In [1]: import numpy as np

In [2]: np.set_printoptions(precision=3, suppress=True, linewidth=200)

In [3]: rnd = lambda a: np.round(a, 3) + 0

In [4]: W0 = np.load("x.npy")

In [5]: print(rnd(W0))
[[-0.784  6.222 -7.789]
 [-2.003  4.629 -8.635]
 [-5.407 -2.927 -7.887]
 [-5.748 -6.417 -5.079]
 [ 2.653  8.933 -3.628]
 [ 0.644 -6.383  7.671]
 [ 4.442 -0.074  8.959]
 [-2.647 -8.931  3.637]
 [-2.983  3.071 -9.037]
 [-1.969 -8.616  4.677]
 [ 3.138  9.074 -2.797]
 [ 4.316  9.012 -0.379]
 [ 5.769  5.481  6.057]
 [ 4.178  9.058 -0.702]
 [ 4.648  8.842  0.455]
 [-1.001 -7.965  5.963]
 [-5.671 -6.995 -4.348]
 [ 5.758  6.28   5.236]
 [ 1.536  8.352 -5.28 ]]

In [6]: # rank 2

In [7]: print(np.unique(W0.round(6), axis=0).shape)
(19, 3)

In [8]: print(rnd(W0 @ np.linalg.pinv(W0) @ W0))
[[-0.784  6.222 -7.789]
 [-2.003  4.629 -8.635]
 [-5.407 -2.927 -7.887]
 [-5.748 -6.417 -5.079]
 [ 2.653  8.933 -3.628]
 [ 0.644 -6.383  7.671]
 [ 4.442 -0.074  8.959]
 [-2.647 -8.931  3.637]
 [-2.983  3.071 -9.037]
 [-1.969 -8.616  4.677]
 [ 3.138  9.074 -2.797]
 [ 4.316  9.012 -0.379]
 [ 5.769  5.481  6.057]
 [ 4.178  9.058 -0.702]
 [ 4.648  8.842  0.455]
 [-1.001 -7.965  5.963]
 [-5.671 -6.995 -4.348]
 [ 5.758  6.28   5.236]
 [ 1.536  8.352 -5.28 ]]

In [9]: print(np.abs(np.diag(np.linalg.qr(W0)[1])) > 1e-9)
[ True  True False]

In [10]: print(rnd(np.trace(np.linalg.pinv(W0) @ W0)))
2.0

In [11]: r = np.linalg.matrix_rank(W0)

In [12]: print(r)
2

In [13]: null = np.linalg.svd(W0)[2][r:].T

In [14]: print(np.linalg.matrix_rank(W0.T @ W0), np.linalg.matrix_rank(W0 @ W0.T))
2 2

In [15]: print(rnd(null[:, 0] / null[np.abs(null[:, 0]).round(6).argmax(), 0]))
[ 1.  -0.5 -0.5]

In [16]: print([int(np.linalg.matrix_rank(W0[:i])) for i in range(1, len(W0) + 1)])
[1, 2, 2, 2, 2, 2, 2, 2, 2, 2, 2, 2, 2, 2, 2, 2, 2, 2, 2]

In [17]: print(null.shape)
(3, 1)
